In [1]: import numpy as np

In [2]: np.set_printoptions(precision=4, suppress=True, linewidth=140, sign=" ")

In [3]: def rd(a):
   ...:     return np.round(a, 4) + 0
   ...: 

In [4]: J = np.loadtxt("sample12.csv", delimiter=",")

In [5]: J
Out[5]: 
array([[ -3.,  -1.,   0.,   0.],
       [ -2.,  -1.,   1.,  -2.],
       [  0.,  -2.,   1.,  -3.],
       [-13.,  -6.,   5., -10.]])

In [6]: np.argsort(-np.linalg.norm(J, axis=0).round(6), kind="stable")[:3]
Out[6]: array([ 0,  3,  1])

In [7]: np.linalg.cond(J) > 100
Out[7]: np.True_

In [8]: rd(np.linalg.norm(J, 2) / np.linalg.norm(J))
Out[8]: np.float64(0.9844)

In [9]: rng = np.random.default_rng(9383)

In [10]: labels = rng.permutation(4)

In [11]: labels
Out[11]: array([ 0,  3,  1,  2])

In [12]: A2 = J[labels][:, labels]

In [13]: np.allclose(A2, J)
Out[13]: False

In [14]: np.trace(A2)
Out[14]: np.float64(-13.0)

In [15]: rk = np.linalg.matrix_rank(J)

In [16]: rk
Out[16]: np.int64(3)

In [17]: null = np.linalg.svd(J)[2][rk:].T

In [18]: rd(null @ null.T)
Out[18]: 
array([[ 0.0086, -0.0259,  0.0776,  0.0431],
       [-0.0259,  0.0776, -0.2328, -0.1293],
       [ 0.0776, -0.2328,  0.6983,  0.3879],
       [ 0.0431, -0.1293,  0.3879,  0.2155]])

In [19]: [int(np.linalg.matrix_rank(np.delete(J, i, axis=0))) for i in range(4)]
Out[19]: [3, 3, 2, 3]

In [20]: Uu, s, Vt = np.linalg.svd(J)

In [21]: rd(s)
Out[21]: array([ 18.7812,   3.2271,   0.9234,   0.    ])

In [22]: np.argmax(s[:-1] / (s[1:] + 1e-6)) + 1
Out[22]: np.int64(3)

In [23]: A2 = Uu[:, :3] @ np.diag(s[:3]) @ Vt[:3]

In [24]: rd(A2)
Out[24]: 
array([[ -3.,  -1.,   0.,   0.],
       [ -2.,  -1.,   1.,  -2.],
       [  0.,  -2.,   1.,  -3.],
       [-13.,  -6.,   5., -10.]])

In [25]: rd(np.linalg.norm(J - A2) / np.linalg.norm(J))
Out[25]: np.float64(0.0)

In [26]: np.linalg.matrix_rank(A2)
Out[26]: np.int64(3)

In [27]: np.linalg.matrix_rank(J, rtol=0.05)
Out[27]: np.int64(2)

In [28]: rd(np.abs(J - A2).max())
Out[28]: np.float64(0.0)
